$ python -q
>>> import numpy as np
>>> from numpy import linalg as LA
>>> np.set_printoptions(precision=4, suppress=True, linewidth=160)
>>> M = np.load("x.npy")
>>> M
array([[ 0,  0,  0, -1,  2,  0,  0, -2,  0,  0,  0],
       [ 0,  0,  1,  0,  0,  0,  0, -4,  0,  4,  0],
       [ 0,  5,  0,  0,  0,  0,  0,  0,  0,  0,  0],
       [-4,  5,  0,  0,  0,  0,  0,  0, -4,  0,  3],
       [-4,  0,  0,  0, -2,  5,  0, -3, -4,  0,  0],
       [ 0,  0,  0,  0,  0,  4, -3,  0,  0,  0, -2],
       [ 0,  0,  0,  0,  0,  0,  0,  0,  0,  0,  1]])
>>> f, g = M[2], M[5]
>>> f @ g
np.int64(0)
>>> f @ f
np.int64(25)
>>> pr = (f @ g) / (f @ f) * f
>>> g - pr
array([ 0.,  0.,  0.,  0.,  0.,  4., -3.,  0.,  0.,  0., -2.])
>>> np.outer(f, g)
array([[  0,   0,   0,   0,   0,   0,   0,   0,   0,   0,   0],
       [  0,   0,   0,   0,   0,  20, -15,   0,   0,   0, -10],
       [  0,   0,   0,   0,   0,   0,   0,   0,   0,   0,   0],
       [  0,   0,   0,   0,   0,   0,   0,   0,   0,   0,   0],
       [  0,   0,   0,   0,   0,   0,   0,   0,   0,   0,   0],
       [  0,   0,   0,   0,   0,   0,   0,   0,   0,   0,   0],
       [  0,   0,   0,   0,   0,   0,   0,   0,   0,   0,   0],
       [  0,   0,   0,   0,   0,   0,   0,   0,   0,   0,   0],
       [  0,   0,   0,   0,   0,   0,   0,   0,   0,   0,   0],
       [  0,   0,   0,   0,   0,   0,   0,   0,   0,   0,   0],
       [  0,   0,   0,   0,   0,   0,   0,   0,   0,   0,   0]])
>>> t3 = np.stack([M, -1 * M, M[::-1]])
>>> LA.matrix_rank(t3.reshape(3, -1))
np.int64(2)
>>> t3.sum(axis=0)
array([[ 0,  0,  0,  0,  0,  0,  0,  0,  0,  0,  1],
       [ 0,  0,  0,  0,  0,  4, -3,  0,  0,  0, -2],
       [-4,  0,  0,  0, -2,  5,  0, -3, -4,  0,  0],
       [-4,  5,  0,  0,  0,  0,  0,  0, -4,  0,  3],
       [ 0,  5,  0,  0,  0,  0,  0,  0,  0,  0,  0],
       [ 0,  0,  1,  0,  0,  0,  0, -4,  0,  4,  0],
       [ 0,  0,  0, -1,  2,  0,  0, -2,  0,  0,  0]])
>>> np.einsum("bij,cij->bc", t3, t3)
array([[ 233, -233,   66],
       [-233,  233,  -66],
       [  66,  -66,  233]])
>>> t3.shape
(3, 7, 11)
